$ ipython --no-banner

In [1]: import numpy as np

In [2]: import numpy.linalg as la

In [3]: np.set_printoptions(precision=2, suppress=True, linewidth=120)

In [4]: tidy = lambda a: np.round(a, 2) + 0

In [5]: feats = np.load("x.npy")

In [6]: feats
Out[6]: 
array([[ 46., -28., -21., -35., -56.,  56., -28., -28.,  56.,  49.],
       [-28.,  13.,  12.,  20.,  32., -32.,  16.,  16., -32., -28.],
       [-21.,  12.,   6.,  15.,  24., -24.,  12.,  12., -24., -21.],
       [-35.,  20.,  15.,  22.,  40., -40.,  20.,  20., -40., -35.],
       [-56.,  32.,  24.,  40.,  61., -64.,  32.,  32., -64., -56.],
       [ 56., -32., -24., -40., -64.,  61., -32., -32.,  64.,  56.],
       [-28.,  16.,  12.,  20.,  32., -32.,  13.,  16., -32., -28.],
       [-28.,  16.,  12.,  20.,  32., -32.,  16.,  13., -32., -28.],
       [ 56., -32., -24., -40., -64.,  64., -32., -32.,  61.,  56.],
       [ 49., -28., -21., -35., -56.,  56., -28., -28.,  56.,  46.]])

In [7]: x = np.array([-1, 2, -1, 0, 1, 1, -2, 0, -1, 2])

In [8]: h1 = np.maximum(feats @ x, 0)

In [9]: feats.T @ h1
Out[9]: array([ 2966., -1724., -1293., -2155., -3448.,  3409., -1724., -1724.,  3391.,  2993.])

In [10]: feats * (h1 > 1e-9)[:, None]
Out[10]: 
array([[ 46., -28., -21., -35., -56.,  56., -28., -28.,  56.,  49.],
       [ -0.,   0.,   0.,   0.,   0.,  -0.,   0.,   0.,  -0.,  -0.],
       [ -0.,   0.,   0.,   0.,   0.,  -0.,   0.,   0.,  -0.,  -0.],
       [ -0.,   0.,   0.,   0.,   0.,  -0.,   0.,   0.,  -0.,  -0.],
       [ -0.,   0.,   0.,   0.,   0.,  -0.,   0.,   0.,  -0.,  -0.],
       [ 56., -32., -24., -40., -64.,  61., -32., -32.,  64.,  56.],
       [ -0.,   0.,   0.,   0.,   0.,  -0.,   0.,   0.,  -0.,  -0.],
       [ -0.,   0.,   0.,   0.,   0.,  -0.,   0.,   0.,  -0.,  -0.],
       [ 56., -32., -24., -40., -64.,  64., -32., -32.,  61.,  56.],
       [ 49., -28., -21., -35., -56.,  56., -28., -28.,  56.,  46.]])

In [11]: np.maximum(feats @ x, 0) - np.maximum(-feats @ x, 0)
Out[11]: array([ 17., -14.,  -3., -10., -19.,  13.,  -2.,  -8.,  19.,   8.])

In [12]: q, _ = la.qr(np.array([[0.9, -0.4, -2.2, -0.9, 1.8, -0.6, 0.3, -0.3],
    ...:     [0.3, 0.2, -0.1, -0.7, 0.1, -0.4, -1.0, 1.0],
    ...:     [0.6, -0.3, 1.1, 0.7, 0.5, 0.9, 2.1, 0.6],
    ...:     [-0.7, -0.7, -0.9, 2.2, 0.4, -1.3, -1.9, 0.7],
    ...:     [-0.2, 1.2, -0.1, -1.9, 0.4, -0.4, -1.2, -0.9],
    ...:     [-2.2, -0.7, -1.2, 0.1, -1.1, -0.8, 1.2, -1.0],
    ...:     [1.0, 0.8, -0.7, -0.3, 0.0, 1.0, 0.5, -0.5],
    ...:     [-0.2, -0.2, 0.4, -1.0, 0.5, 0.8, 0.1, 1.7]]))

In [13]: mat = q[:, :8]

In [14]: tidy(mat)
Out[14]: 
array([[-0.32,  0.39,  0.73,  0.36, -0.19,  0.05,  0.18, -0.1 ],
       [-0.11, -0.07,  0.06,  0.17,  0.12,  0.48, -0.19,  0.82],
       [-0.22,  0.28, -0.4 ,  0.  , -0.27, -0.32,  0.62,  0.39],
       [ 0.25,  0.3 ,  0.22, -0.63, -0.55,  0.01, -0.27,  0.19],
       [ 0.07, -0.75,  0.17,  0.13, -0.57,  0.04,  0.23,  0.02],
       [ 0.79,  0.05,  0.29,  0.15,  0.26, -0.24,  0.29,  0.22],
       [-0.36, -0.31,  0.35, -0.34,  0.31, -0.6 , -0.09,  0.25],
       [ 0.07,  0.09, -0.16,  0.54, -0.29, -0.5 , -0.57,  0.12]])

In [15]: # orthonormal columns

In [16]: x = np.array([3, -3, 1, -2, -1, 2, -3, 2])

In [17]: tidy(la.inv(mat))
Out[17]: 
array([[-0.32, -0.11, -0.22,  0.25,  0.07,  0.79, -0.36,  0.07],
       [ 0.39, -0.07,  0.28,  0.3 , -0.75,  0.05, -0.31,  0.09],
       [ 0.73,  0.06, -0.4 ,  0.22,  0.17,  0.29,  0.35, -0.16],
       [ 0.36,  0.17,  0.  , -0.63,  0.13,  0.15, -0.34,  0.54],
       [-0.19,  0.12, -0.27, -0.55, -0.57,  0.26,  0.31, -0.29],
       [ 0.05,  0.48, -0.32,  0.01,  0.04, -0.24, -0.6 , -0.5 ],
       [ 0.18, -0.19,  0.62, -0.27,  0.23,  0.29, -0.09, -0.57],
       [-0.1 ,  0.82,  0.39,  0.19,  0.02,  0.22,  0.25,  0.12]])

In [18]: tidy(np.sort(np.abs(np.degrees(np.angle(la.eigvals(mat))))))
Out[18]: array([  0.  ,  74.74,  74.74, 114.63, 114.63, 161.84, 161.84, 180.  ])

In [19]: [p for p in range(1, 25) if np.allclose(la.matrix_power(mat, p), np.eye(8))]
Out[19]: []

In [20]: w, V = la.eigh(feats)

In [21]: x = np.array([3, 3, 1, 0, 3, 3, 2, 3, 1, 3])

In [22]: np.abs(feats).sum(axis=1).max(), np.abs(w).max()
Out[22]: (np.float64(461.0), np.float64(369.0))

In [23]: x @ feats @ x / (x @ x), tidy(w[0]), w[-1]
Out[23]: (np.float64(0.75), np.float64(-3.0), np.float64(369.0))
